$ python -q
>>> import numpy as np
>>> import numpy.linalg as la
>>> np.set_printoptions(suppress=True, linewidth=200)
>>> W0 = np.loadtxt("run15.csv", delimiter=",")
>>> W0
array([[ 2.,  1.],
       [ 1., -1.]])
>>> T = np.stack([W0, -2 * W0, W0[::-1]])
>>> np.einsum("bij,cij->bc", T, T)
array([[  7., -14.,   2.],
       [-14.,  28.,  -4.],
       [  2.,  -4.,   7.]])
>>> T.shape
(3, 2, 2)
>>> T.sum(axis=0)
array([[-1., -2.],
       [ 1.,  2.]])
>>> rng = np.random.default_rng(37)
>>> idx = rng.permutation(2)
>>> Y = W0[:, idx] * rng.choice([-1, 1], 2)
>>> Y
array([[ 2.,  1.],
       [ 1., -1.]])
>>> Uu, _, Vt = la.svd(W0.T @ Y)
>>> idx
array([0, 1])
>>> evals, evecs = la.eigh(W0)
>>> np.round(evecs.T @ evecs, 2) + 0
array([[1., 0.],
       [0., 1.]])
>>> np.round(np.abs(evecs[:, -1]), 2)
array([0.96, 0.29])
>>> np.unique(evals.round(6) + 0, return_counts=True)[1]
array([1, 1])
>>> evals.round(2)
array([-1.3,  2.3])
>>> Uu, sig, Vt = la.svd(W0, full_matrices=False)
>>> np.round(sig / sig[0], 2)
array([1.  , 0.57])
>>> np.round(np.abs(Vt[0]), 2)
array([0.96, 0.29])
>>> Y = W0 + rng.integers(-2, 3, (2, 1)) @ rng.integers(-2, 3, (1, 2))
>>> Y
array([[ 0.,  3.],
       [ 3., -3.]])
>>> Y - W0
array([[-2.,  2.],
       [ 2., -2.]])
>>> la.matrix_rank(Y - W0, tol=1e-8)
np.int64(1)
>>> K = np.load("arr.npy")
>>> K
array([[-3.1 , -4.87, -5.84,  1.04],
       [-3.1 , -4.97, -6.32,  0.93],
       [-3.2 , -4.96, -5.61,  1.01],
       [-3.08, -5.17, -6.04,  1.37],
       [ 5.27, -7.81, -5.19, -6.68],
       [ 5.18, -8.45, -5.36, -6.91],
       [ 5.01, -7.72, -4.61, -7.06],
       [ 4.62, -8.13, -5.13, -7.08],
       [ 2.15, -2.09, -8.27,  5.07],
       [ 1.5 , -1.93, -8.11,  4.9 ],
       [ 1.84, -1.94, -7.99,  4.68],
       [ 2.05, -2.32, -8.15,  4.93]])
>>> idx = K[:, 0] > np.median(K[:, 0])
>>> u = K[idx].mean(axis=0) - K[~idx].mean(axis=0)
>>> idx.astype(int)
array([0, 0, 0, 0, 1, 1, 1, 1, 1, 0, 0, 1])
>>> Ac = K - K.mean(axis=0)
>>> Uu, sig, Vt = la.svd(Ac, full_matrices=False)
>>> np.searchsorted(np.cumsum(sig ** 2) / (sig ** 2).sum(), 0.9) + 1
np.int64(2)
>>> np.abs(Vt[0]).argmax()
np.int64(3)
>>> np.round(sig ** 2 / (sig ** 2).sum(), 2) + 0
array([0.82, 0.18, 0.  , 0.  ])
>>> la.matrix_rank(Ac)
np.int64(4)
